% ipython --no-banner

In [1]: import numpy as np

In [2]: import numpy.linalg as la

In [3]: np.set_printoptions(suppress=True, linewidth=100)

In [4]: def rnd(a):
   ...:     return np.round(a, 2) + 0
   ...: 

In [5]: K = np.loadtxt("test11.csv", delimiter=",")

In [6]: K
Out[6]: 
array([[  1.,  -3.,   9., -27.],
       [  1.,  -2.,   4.,  -8.],
       [  1.,  -1.,   1.,  -1.],
       [  1.,   0.,   0.,   0.]])

In [7]: other = K[0, 0] * K[1:] - np.outer(K[1:, 0], K[0])

In [8]: other
Out[8]: 
array([[ 0.,  1., -5., 19.],
       [ 0.,  2., -8., 26.],
       [ 0.,  3., -9., 27.]])

In [9]: np.flatnonzero(~other.round(6).any(axis=1))
Out[9]: array([], dtype=int64)

In [10]: rnd(np.abs(la.svd(K)[2][-1]))
Out[10]: array([0.08, 0.74, 0.65, 0.14])

In [11]: la.cond(K) > 100
Out[11]: np.True_

In [12]: np.argsort(-la.norm(K, axis=0).round(6), kind="stable")[:3]
Out[12]: array([3, 2, 1])

In [13]: O = K.astype(float).copy()

In [14]: for j in range(4):
    ...:     O[:, j] -= O[:, :j] @ (O[:, :j].T @ O[:, j])
    ...:     O[:, j] /= la.norm(O[:, j])
    ...: 

In [15]: rnd(O.T @ K)
Out[15]: 
array([[  2.  ,  -3.  ,   7.  , -18.  ],
       [  0.  ,   2.24,  -6.71,  19.68],
       [  0.  ,   0.  ,   2.  ,  -9.  ],
       [  0.  ,   0.  ,   0.  ,   1.34]])

In [16]: rnd(O.T @ O)
Out[16]: 
array([[1., 0., 0., 0.],
       [0., 1., 0., 0.],
       [0., 0., 1., 0.],
       [0., 0., 0., 1.]])

In [17]: w1 = np.array([[1, 1, 0, 2, 2, 2],
    ...:     [0, 0, 1, 1, 1, 0],
    ...:     [2, 2, 0, 0, 2, 0],
    ...:     [0, 2, 2, 0, 2, 1]])

In [18]: coef = np.array([1, 1, 2, -1, 1, -2])

In [19]: H = np.maximum(K @ w1 + coef, 0)

In [20]: (H > 0).mean(axis=0)
Out[20]: array([1.  , 0.5 , 0.25, 0.25, 0.5 , 0.  ])

In [21]: H
Out[21]: 
array([[20.,  0.,  0.,  0.,  0.,  0.],
       [10.,  0.,  0.,  0.,  0.,  0.],
       [ 4.,  2.,  0.,  0.,  2.,  0.],
       [ 2.,  2.,  2.,  1.,  3.,  0.]])

In [22]: (H > 0).astype(int)
Out[22]: 
array([[1, 0, 0, 0, 0, 0],
       [1, 0, 0, 0, 0, 0],
       [1, 1, 0, 0, 1, 0],
       [1, 1, 1, 1, 1, 0]])

In [23]: cent = np.array([[5, 2], [2, 2], [3, 2], [3, 5], [4, 0], [4, 1]])

In [24]: w1 @ cent
Out[24]: 
array([[29, 16],
       [10,  7],
       [22,  8],
       [22,  9]])

In [25]: rnd(la.norm(K[0] - K[2]))
Out[25]: np.float64(27.28)

In [26]: rnd(la.norm(K, axis=0))
Out[26]: array([ 2.  ,  3.74,  9.9 , 28.18])

In [27]: la.norm(K, axis=1).argmax()
Out[27]: np.int64(0)

In [28]: rnd(la.norm(K) ** 2 / la.norm(K, 2) ** 2)
Out[28]: np.float64(1.01)

In [29]: rnd(la.norm(K, 1)), rnd(la.norm(K, np.inf))
Out[29]: (np.float64(36.0), np.float64(40.0))

In [30]: other = np.array([[2, -2], [-1, 2]])

In [31]: cent = np.array([[2, 3], [0, 3]])

In [32]: M = np.kron(other, cent)

In [33]: M
Out[33]: 
array([[ 4,  6, -4, -6],
       [ 0,  6,  0, -6],
       [-2, -3,  4,  6],
       [ 0, -3,  0,  6]])

In [34]: (M - M.T) / 2
Out[34]: 
array([[ 0. ,  3. , -1. , -3. ],
       [-3. ,  0. ,  1.5, -1.5],
       [ 1. , -1.5,  0. ,  3. ],
       [ 3. ,  1.5, -3. ,  0. ]])

In [35]: la.matrix_power(M, 3)
Out[35]: 
array([[  160,  1140,  -224, -1596],
       [    0,   540,     0,  -756],
       [ -112,  -798,   160,  1140],
       [    0,  -378,     0,   540]])

In [36]: rnd(np.abs(la.eigvals(M)).max())
Out[36]: np.float64(10.24)

In [37]: rnd(np.sort(np.abs(la.eigvals(M))))
Out[37]: array([ 1.17,  1.76,  6.83, 10.24])

In [38]: rng = np.random.default_rng(284)

In [39]: lab = rng.permutation(4)

In [40]: lab
Out[40]: array([2, 3, 1, 0])

In [41]: other = M[lab][:, lab]

In [42]: rnd(la.det(other)), rnd(la.det(M[lab]))
Out[42]: (np.float64(144.0), np.float64(-144.0))

In [43]: other
Out[43]: 
array([[ 4,  6, -3, -2],
       [ 0,  6, -3,  0],
       [ 0, -6,  6,  0],
       [-4, -6,  6,  4]])

In [44]: rnd(np.sort(np.abs(la.eigvals(other))))
Out[44]: array([ 1.17,  1.76,  6.83, 10.24])

In [45]: np.allclose(other, M)
Out[45]: False

In [46]: other = la.inv(M)

In [47]: np.allclose(other, M.T)
Out[47]: False

In [48]: rnd(la.det(M) * la.det(other))
Out[48]: np.float64(1.0)

In [49]: rnd(other)
Out[49]: 
array([[ 0.5 , -0.5 ,  0.5 , -0.5 ],
       [ 0.  ,  0.33,  0.  ,  0.33],
       [ 0.25, -0.25,  0.5 , -0.5 ],
       [ 0.  ,  0.17,  0.  ,  0.33]])

In [50]: rnd(la.det(M) * other)
Out[50]: 
array([[ 72., -72.,  72., -72.],
       [  0.,  48.,   0.,  48.],
       [ 36., -36.,  72., -72.],
       [  0.,  24.,   0.,  48.]])

In [51]: rnd(la.cond(M))
Out[51]: np.float64(21.37)

In [52]: rnd(M @ other)
Out[52]: 
array([[1., 0., 0., 0.],
       [0., 1., 0., 0.],
       [0., 0., 1., 0.],
       [0., 0., 0., 1.]])

In [53]: rnd(la.inv(other))
Out[53]: 
array([[ 4.,  6., -4., -6.],
       [ 0.,  6.,  0., -6.],
       [-2., -3.,  4.,  6.],
       [ 0., -3.,  0.,  6.]])

In [54]: rnd(la.slogdet(M)[0])
Out[54]: np.float64(1.0)

In [55]: feats = np.load("run14.npy")

In [56]: feats
Out[56]: 
array([[ 0,  1, -2],
       [-1,  0, -3],
       [ 2,  3,  0]])

In [57]: # antisymmetric, zero diagonal

In [58]: left, s, Vt = la.svd(feats)

In [59]: evecs = Vt[:(s > 1e-8).sum()]

In [60]: x = feats[0] + 3 * feats[1] + rng.integers(2) * np.eye(3)[1]

In [61]: x
Out[61]: array([ -3.,   1., -11.])

In [62]: la.matrix_rank(np.vstack([feats, x]))
Out[62]: np.int64(2)

In [63]: x = np.array([2, -1, 2])

In [64]: (feats @ x).argmax()
Out[64]: np.int64(2)

In [65]: feats @ x
Out[65]: array([-5, -8,  1])

In [66]: la.norm(feats @ x) <= la.norm(feats, 2) * la.norm(x) + 1e-9
Out[66]: np.True_

In [67]: np.einsum("ij,j->i", feats, x)
Out[67]: array([-5, -8,  1])

In [68]: (feats * x).sum(axis=1)
Out[68]: array([-5, -8,  1])

In [69]: feats @ np.eye(3)[2]
Out[69]: array([-2., -3.,  0.])

In [70]: rnd(la.norm(feats, "nuc"))
Out[70]: np.float64(7.48)

In [71]: rnd(la.norm(feats[2] - feats[0]))
Out[71]: np.float64(3.46)

In [72]: feats[2] @ feats[0]
Out[72]: np.int64(3)

In [73]: x = np.array([0, -2, 2])

In [74]: rnd(la.svd(feats, compute_uv=False))
Out[74]: array([3.74, 3.74, 0.  ])

In [75]: x @ feats @ x
Out[75]: np.int64(0)

In [76]: O = la.solve(np.eye(3) - feats, np.eye(3) + feats)

In [77]: rnd(O @ O.T)
Out[77]: 
array([[1., 0., 0.],
       [0., 1., 0.],
       [0., 0., 1.]])

In [78]: rnd(la.det(O))
Out[78]: np.float64(1.0)

In [79]: rnd(la.det(feats.T))
Out[79]: np.float64(0.0)

In [80]: rnd(la.det(feats[::-1]))
Out[80]: np.float64(0.0)

In [81]: rnd(la.det(2 * feats)), rnd(la.det(feats))
Out[81]: (np.float64(0.0), np.float64(0.0))

In [82]: rnd(la.eigvals(feats).sum().real)
Out[82]: np.float64(0.0)

In [83]: np.kron(np.eye(2, dtype=int), feats)
Out[83]: 
array([[ 0,  1, -2,  0,  0,  0],
       [-1,  0, -3,  0,  0,  0],
       [ 2,  3,  0,  0,  0,  0],
       [ 0,  0,  0,  0,  1, -2],
       [ 0,  0,  0, -1,  0, -3],
       [ 0,  0,  0,  2,  3,  0]])

In [84]: O, _ = la.qr(np.array([[-0.6, -0.9, 0.6], [0.5, -0.1, 1.0], [-0.9, 0.2, 0.3]]))

In [85]: evals = np.array([3, -3, -3])

In [86]: data = O @ np.diag(evals) @ O.T

In [87]: rnd(data)
Out[87]: 
array([[-1.48, -1.27,  2.28],
       [-1.27, -1.94, -1.9 ],
       [ 2.28, -1.9 ,  0.42]])

In [88]: O = data.astype(float).copy()

In [89]: for j in range(3):
    ...:     O[:, j] -= O[:, :j] @ (O[:, :j].T @ O[:, j])
    ...:     O[:, j] /= la.norm(O[:, j])
    ...: 

In [90]: rnd(O.T @ data)
Out[90]: 
array([[3., 0., 0.],
       [0., 3., 0.],
       [0., 0., 3.]])

In [91]: r0 = np.array([-2, 3])

In [92]: rnd(np.array([np.convolve(row, r0, "same") for row in data]))
Out[92]: 
array([[ 2.96, -1.9 , -8.37],
       [ 2.54,  0.08, -2.03],
       [-4.56, 10.65, -6.55]])

In [93]: rnd(np.convolve(data[0], r0))
Out[93]: array([ 2.96, -1.9 , -8.37,  6.85])

In [94]: rnd(data - data[0])
Out[94]: 
array([[ 0.  ,  0.  ,  0.  ],
       [ 0.21, -0.68, -4.18],
       [ 3.76, -0.63, -1.86]])

In [95]: rnd(data.mean(axis=0))
Out[95]: array([-0.15, -1.7 ,  0.27])

In [96]: rnd(np.abs(data).max())
Out[96]: np.float64(2.28)

In [97]: rnd(data.sum(axis=0))
Out[97]: array([-0.46, -5.11,  0.8 ])

In [98]: rnd(data.sum(axis=1))
Out[98]: array([-0.46, -5.11,  0.8 ])

In [99]: np.count_nonzero(data)
Out[99]: np.int64(9)

In [100]: np.zeros(3, 3)
---------------------------------------------------------------------------
TypeError                                 Traceback (most recent call last)
Cell In[100], line 1
----> 1 np.zeros(3, 3)

TypeError: Cannot interpret '3' as a data type

In [101]: evals, evecs = la.eigh(data)

In [102]: rnd(la.eigvalsh(data @ data))
Out[102]: array([9., 9., 9.])

In [103]: (evals > 1e-8).sum(), (evals < -1e-8).sum()
Out[103]: (np.int64(1), np.int64(2))

In [104]: rnd(la.svd(data, compute_uv=False))
Out[104]: array([3., 3., 3.])

In [105]: np.abs(evecs[:, -1]).round(6).argmax()
Out[105]: np.int64(2)

In [106]: rnd(evals.sum()), rnd(np.trace(data))
Out[106]: (np.float64(-3.0), np.float64(-3.0))

In [107]: rnd(np.abs(evecs[:, -1]))
Out[107]: array([0.5 , 0.42, 0.76])

In [108]: A = np.load("a.npy")

In [109]: rnd(A)
Out[109]: 
array([[ 1.15,  2.01,  1.91],
       [-1.84,  2.1 , -1.1 ],
       [ 2.07,  0.75, -2.04]])

In [110]: x = np.array([2, 2, 0])

In [111]: h = np.maximum(A @ x, 0)

In [112]: rnd(np.maximum(A @ (3 * x), 0))
Out[112]: array([18.94,  1.56, 16.94])

In [113]: rnd(h)
Out[113]: array([6.31, 0.52, 5.65])

In [114]: rnd(np.maximum(A @ x, 0) - np.maximum(-A @ x, 0))
Out[114]: array([6.31, 0.52, 5.65])

In [115]: np.flatnonzero(h > 1e-9)
Out[115]: array([0, 1, 2])

In [116]: rnd(la.pinv(A))
Out[116]: 
array([[ 0.13, -0.2 ,  0.23],
       [ 0.22,  0.23,  0.08],
       [ 0.21, -0.12, -0.23]])

In [117]: rnd(la.svd(A, compute_uv=False))
Out[117]: array([3., 3., 3.])

In [118]: rnd(A.T @ A)
Out[118]: 
array([[9., 0., 0.],
       [0., 9., 0.],
       [0., 0., 9.]])

In [119]: rnd(A @ A.T)
Out[119]: 
array([[9., 0., 0.],
       [0., 9., 0.],
       [0., 0., 9.]])

In [120]: rnd(la.norm(A, axis=0))
Out[120]: array([3., 3., 3.])

In [121]: x = np.array([-8, 5, -2])

In [122]: target = A @ x

In [123]: rnd(target)
Out[123]: array([-2.99, 27.42, -8.73])

In [124]: rnd(la.solve(A, target))
Out[124]: array([-8.,  5., -2.])

In [125]: rnd(la.solve(A, -2 * target))
Out[125]: array([ 16., -10.,   4.])

In [126]: x = np.array([0, 1, 3])

In [127]: rnd(np.einsum("ij,j->i", A, x))
Out[127]: array([ 7.74, -1.19, -5.36])

In [128]: rnd(A @ (2 * x))
Out[128]: array([ 15.48,  -2.38, -10.71])

In [129]: rnd(A @ np.ones(3))
Out[129]: array([ 5.07, -0.84,  0.79])

In [130]: rnd(A * x)
Out[130]: 
array([[ 0.  ,  2.01,  5.73],
       [ 0.  ,  2.1 , -3.29],
       [ 0.  ,  0.75, -6.11]])

In [131]: la.norm(A @ x) <= la.norm(A, 2) * la.norm(x) + 1e-9
Out[131]: np.True_

In [132]: (A @ x).argmax()
Out[132]: np.int64(0)

In [133]: rnd(A @ np.eye(3)[0])
Out[133]: array([ 1.15, -1.84,  2.07])

In [134]: lab = rng.permutation(3)

In [135]: lab
Out[135]: array([0, 1, 2])

In [136]: other = data[lab][:, lab]

In [137]: rnd(np.sort(np.abs(la.eigvals(other))))
Out[137]: array([3., 3., 3.])

In [138]: np.allclose(other, data)
Out[138]: True

In [139]: X = np.load("arr.npy")

In [140]: X
Out[140]: 
array([[0, 2, 2, 2],
       [0, 0, 1, 1],
       [0, 0, 0, 2],
       [0, 0, 0, 0]])

In [141]: # rows and columns are dependent

In [142]: rnd(la.norm(X[0] - X[3]))
Out[142]: np.float64(3.46)

In [143]: rnd(la.norm(X, "nuc"))
Out[143]: np.float64(6.1)

In [144]: rnd(la.norm(X, 1)), rnd(la.norm(X, np.inf))
Out[144]: (np.float64(5.0), np.float64(6.0))

In [145]: rnd(la.norm(X, 2))
Out[145]: np.float64(3.89)

In [146]: W0 = np.load("layer9.npy")

In [147]: W0
Out[147]: 
array([[3, 0, 0],
       [1, 2, 0],
       [0, 1, 2]])

In [148]: evals, evecs = la.eig(W0)

In [149]: rnd(np.sort(la.eigvals(W0 @ W0)))
Out[149]: array([4., 4., 9.])

In [150]: evals
Out[150]: array([2., 2., 3.])

In [151]: mat = np.load("case1.npy")

In [152]: mat
Out[152]: 
array([[ 2,  0,  0],
       [ 0,  0,  0],
       [ 0, -4,  0]])

In [153]: theta = np.radians(120)

In [154]: R = np.eye(3)

In [155]: R[0, 0] = R[1, 1] = np.cos(theta)

In [156]: R[0, 1], R[1, 0] = -np.sin(theta), np.sin(theta)

In [157]: rnd(R)
Out[157]: 
array([[-0.5 , -0.87,  0.  ],
       [ 0.87, -0.5 ,  0.  ],
       [ 0.  ,  0.  ,  1.  ]])

In [158]: other = mat @ R.T

In [159]: rnd(la.svd(mat, compute_uv=False)), rnd(la.svd(other, compute_uv=False))
Out[159]: (array([4., 2., 0.]), array([4., 2., 0.]))

In [160]: rnd(other)
Out[160]: 
array([[-1.  ,  1.73,  0.  ],
       [ 0.  ,  0.  ,  0.  ],
       [ 3.46,  2.  ,  0.  ]])

In [161]: np.allclose(mat @ mat.T, other @ other.T)
Out[161]: True

In [162]: np.allclose(other[:-1].T @ la.lstsq(other[:-1].T, other[-1])[0], other[-1])
Out[162]: False

In [163]: rnd(np.trace(la.pinv(other) @ other))
Out[163]: np.float64(2.0)

In [164]: rnd(other @ la.pinv(other) @ other)
Out[164]: 
array([[-1.  ,  1.73,  0.  ],
       [ 0.  ,  0.  ,  0.  ],
       [ 3.46,  2.  ,  0.  ]])

In [165]: left, s, Vt = la.svd(mat)

In [166]: np.argmax(s[:-1] / (s[1:] + 1e-6)) + 1
Out[166]: np.int64(2)

In [167]: other = left[:, :2] @ np.diag(s[:2]) @ Vt[:2]

In [168]: other
Out[168]: 
array([[ 2.,  0.,  0.],
       [ 0.,  0.,  0.],
       [ 0., -4.,  0.]])

In [169]: rnd(la.norm(mat - other, 2)), s[2]
Out[169]: (np.float64(0.0), np.float64(0.0))

In [170]: la.matrix_rank(mat, rtol=0.05)
Out[170]: np.int64(2)
